>>> import numpy as np
>>> np.set_printoptions(precision=2, suppress=True, linewidth=140)
>>> tidy = lambda a: np.round(a, 2) + 0
>>> mat = np.load("block18.npy")
>>> mat
array([[3., 1., 1., 1., 1.],
       [1., 3., 1., 1., 1.],
       [1., 1., 3., 1., 1.],
       [1., 1., 1., 3., 1.],
       [1., 1., 1., 1., 3.]])
>>> ev, V = np.linalg.eigh(mat)
>>> print(tidy(V.T @ V))
[[1. 0. 0. 0. 0.]
 [0. 1. 0. 0. 0.]
 [0. 0. 1. 0. 0.]
 [0. 0. 0. 1. 0.]
 [0. 0. 0. 0. 1.]]
>>> print(tidy(np.linalg.eigvalsh(mat @ mat)))
[ 4.  4.  4.  4. 49.]
>>> (ev > 1e-8).sum(), (ev < -1e-8).sum()
(np.int64(5), np.int64(0))
>>> print(np.abs(V[:, -1]).round(6).argmax())
0
>>> tidy(np.linalg.svd(mat, compute_uv=False))
array([7., 2., 2., 2., 2.])
>>> m1 = np.load("x.npy")
>>> m1
array([[  1,  -2,   4,  -8],
       [  1,  -1,   1,  -1],
       [  1,   0,   0,   0],
       [  1,   1,   1,   1],
       [  1,   2,   4,   8],
       [  1,   3,   9,  27],
       [  1,   4,  16,  64],
       [  1,   5,  25, 125]])
>>> tidy(np.abs(np.linalg.svd(m1)[2][-1]))
array([0.97, 0.07, 0.23, 0.04])
>>> np.argsort(-np.linalg.norm(m1, axis=0).round(6), kind="stable")[:3]
array([3, 2, 1])
>>> tidy(np.linalg.norm(m1, 2) / np.linalg.norm(m1))
np.float64(1.0)
>>> round(np.log10(np.linalg.cond(m1)))
2
>>> U, s, Vt = np.linalg.svd(m1)
>>> tidy(s)
array([146.87,   7.73,   3.4 ,   1.5 ])
>>> out = U[:, :1] @ np.diag(s[:1]) @ Vt[:1]
>>> tidy(np.linalg.norm(m1 - out, 2)), tidy(s[1])
(np.float64(7.73), np.float64(7.73))
>>> tidy(np.linalg.norm(m1 - out) / np.linalg.norm(m1))
np.float64(0.06)
>>> tidy(np.abs(m1 - out).max())
np.float64(5.48)
>>> blk = np.stack([m1, -2 * m1, m1[::-1]])
>>> np.linalg.matrix_rank(blk)
array([4, 4, 4])
>>> np.einsum("bij,cij->bc", blk, blk)
array([[ 21644, -43288,  -1888],
       [-43288,  86576,   3776],
       [ -1888,   3776,  21644]])
>>> blk.sum(axis=0)
array([[   0,    7,   21,  133],
       [   0,    5,   15,   65],
       [   0,    3,    9,   27],
       [   0,    1,    3,    7],
       [   0,   -1,   -3,   -7],
       [   0,   -3,   -9,  -27],
       [   0,   -5,  -15,  -65],
       [   0,   -7,  -21, -133]])
>>> (blk @ m1.T).shape
(3, 8, 8)
